$ python3 -q
>>> import numpy as np
>>> np.set_printoptions(precision=2, suppress=True, linewidth=100, sign=" ")
>>> out = np.array([[2, 2], [2, 3], [0, 3]])
>>> X = np.tile(out, (2, 3))
>>> X
array([[ 2,  2,  2,  2,  2,  2],
       [ 2,  3,  2,  3,  2,  3],
       [ 0,  3,  0,  3,  0,  3],
       [ 2,  2,  2,  2,  2,  2],
       [ 2,  3,  2,  3,  2,  3],
       [ 0,  3,  0,  3,  0,  3]])
>>> # column 2 repeats column 0
>>> U, sig, VT = np.linalg.svd(X)
>>> np.argmax(sig[:-1] / (sig[1:] + 1e-6)) + 1
np.int64(2)
>>> sig.round(2) + 0
array([ 12.78,   4.09,   0.  ,   0.  ,   0.  ,   0.  ])
>>> out = U[:, :2] @ np.diag(sig[:2]) @ VT[:2]
>>> np.round(np.linalg.norm(X - out) / np.linalg.norm(X), 2)
np.float64(0.0)
>>> U, sig, VT = np.linalg.svd(X)
>>> vecs = VT[:(sig > 1e-8).sum()]
>>> rng = np.random.default_rng(185)
>>> x = X[3] + 3 * X[1] + rng.integers(2) * np.eye(6)[1]
>>> x
array([  8.,  11.,   8.,  11.,   8.,  11.])
>>> np.diag(vecs.T @ vecs)
array([ 0.33,  0.33,  0.33,  0.33,  0.33,  0.33])
>>> np.allclose(vecs.T @ vecs @ x, x)
True
>>> M = np.minimum.outer(np.arange(1, 8), np.arange(1, 8)) * -3
>>> M
array([[ -3,  -3,  -3,  -3,  -3,  -3,  -3],
       [ -3,  -6,  -6,  -6,  -6,  -6,  -6],
       [ -3,  -6,  -9,  -9,  -9,  -9,  -9],
       [ -3,  -6,  -9, -12, -12, -12, -12],
       [ -3,  -6,  -9, -12, -15, -15, -15],
       [ -3,  -6,  -9, -12, -15, -18, -18],
       [ -3,  -6,  -9, -12, -15, -18, -21]])
>>> C2 = M.T @ M
>>> (M @ M.T).shape
(7, 7)
>>> np.linalg.svd(M, compute_uv=False) ** 2
array([ 4711.77,    61.69,     9.  ,     2.81,     1.31,     0.81,     0.61])
>>> np.diag(C2)
array([   63,   225,   450,   702,   945,  1143,  1260])
>>> x = np.array([-1, -3, 2, 2, -3, 3, 3])
>>> rhs = M @ x
>>> rhs
array([ -9, -21, -42, -57, -66, -84, -93])
>>> np.linalg.solve(M, rhs + M[:, 6])
array([-1., -3.,  2.,  2., -3.,  3.,  4.])
>>> np.linalg.solve(M, 2 * rhs)
array([-2., -6.,  4.,  4., -6.,  6.,  6.])
>>> np.linalg.solve(M, M[:, 4])
array([-0., -0., -0., -0.,  1., -0., -0.])
>>> vals, vecs = np.linalg.eigh(M)
>>> x = np.array([-8, 1, 9, -5, -7, 8, -2])
>>> np.abs(M).sum(axis=1).max(), np.round(np.abs(vals).max(), 2)
(np.int64(84), np.float64(68.64))
>>> x @ M @ x
np.int64(-354)
>>> np.linalg.eigvalsh(M[1:, 1:])
array([-67.88,  -7.29,  -2.62,  -1.43,  -0.98,  -0.8 ])
>>> round(x @ M @ x / (x @ x), 2), np.round(vals[0], 2), round(vals[-1], 2)
(np.float64(-1.23), np.float64(-68.64), np.float64(-0.78))
>>> T = np.stack([M, 4 * M, M[::-1]])
>>> T.shape
(3, 7, 7)
>>> np.linalg.norm(T, axis=(1, 2))
array([  69.2 ,  276.78,   69.2 ])
>>> (T @ M.T).shape
(3, 7, 7)
>>> np.einsum("bij,cij->bc", T, T)
array([[  4788,  19152,   3438],
       [ 19152,  76608,  13752],
       [  3438,  13752,   4788]])
>>> out = M + rng.integers(-2, 3, (7, 1)) @ rng.integers(-2, 3, (1, 7))
>>> out
array([[ -4,  -2,  -5,  -1,  -4,  -1,  -2],
       [ -1,  -8,  -2, -10,  -4, -10,  -8],
       [ -3,  -6,  -9,  -9,  -9,  -9,  -9],
       [ -1,  -8,  -5, -16, -10, -16, -14],
       [ -4,  -5, -11, -10, -16, -13, -14],
       [ -5,  -4, -13,  -8, -17, -14, -16],
       [ -4,  -5, -11, -10, -16, -16, -20]])
>>> np.abs(out - M).sum(axis=1)
array([ 10,  20,   0,  20,  10,  20,  10])
>>> out - M
array([[-1,  1, -2,  2, -1,  2,  1],
       [ 2, -2,  4, -4,  2, -4, -2],
       [ 0,  0,  0,  0,  0,  0,  0],
       [ 2, -2,  4, -4,  2, -4, -2],
       [-1,  1, -2,  2, -1,  2,  1],
       [-2,  2, -4,  4, -2,  4,  2],
       [-1,  1, -2,  2, -1,  2,  1]])
>>> q, _ = np.linalg.qr(np.array([[-1.1], [0.2], [-1.8], [-1.7], [-1.0], [0.1]]))
>>> arr = q @ q.T
>>> arr.round(2) + 0
array([[ 0.14, -0.03,  0.24,  0.22,  0.13, -0.01],
       [-0.03,  0.  , -0.04, -0.04, -0.02,  0.  ],
       [ 0.24, -0.04,  0.39,  0.36,  0.21, -0.02],
       [ 0.22, -0.04,  0.36,  0.34,  0.2 , -0.02],
       [ 0.13, -0.02,  0.21,  0.2 ,  0.12, -0.01],
       [-0.01,  0.  , -0.02, -0.02, -0.01,  0.  ]])
>>> out = arr / np.sqrt((arr ** 2).mean(axis=1, keepdims=True))
>>> np.linalg.norm(out, axis=1)
array([ 2.45,  2.45,  2.45,  2.45,  2.45,  2.45])
>>> np.linalg.matrix_rank(out) == np.linalg.matrix_rank(arr)
np.True_
>>> U, sig, VT = np.linalg.svd(arr)
>>> vecs = VT[:(sig > 1e-8).sum()]
>>> x = arr[0] + -1 * arr[5] + rng.integers(2) * np.eye(6)[1]
>>> x
array([ 0.16, -0.03,  0.26,  0.24,  0.14, -0.01])
>>> np.round(vecs.T @ vecs, 2) + 0
array([[ 0.14, -0.03,  0.24,  0.22,  0.13, -0.01],
       [-0.03,  0.  , -0.04, -0.04, -0.02,  0.  ],
       [ 0.24, -0.04,  0.39,  0.36,  0.21, -0.02],
       [ 0.22, -0.04,  0.36,  0.34,  0.2 , -0.02],
       [ 0.13, -0.02,  0.21,  0.2 ,  0.12, -0.01],
       [-0.01,  0.  , -0.02, -0.02, -0.01,  0.  ]])
>>> np.linalg.matrix_rank(np.vstack([arr, x]))
np.int64(1)
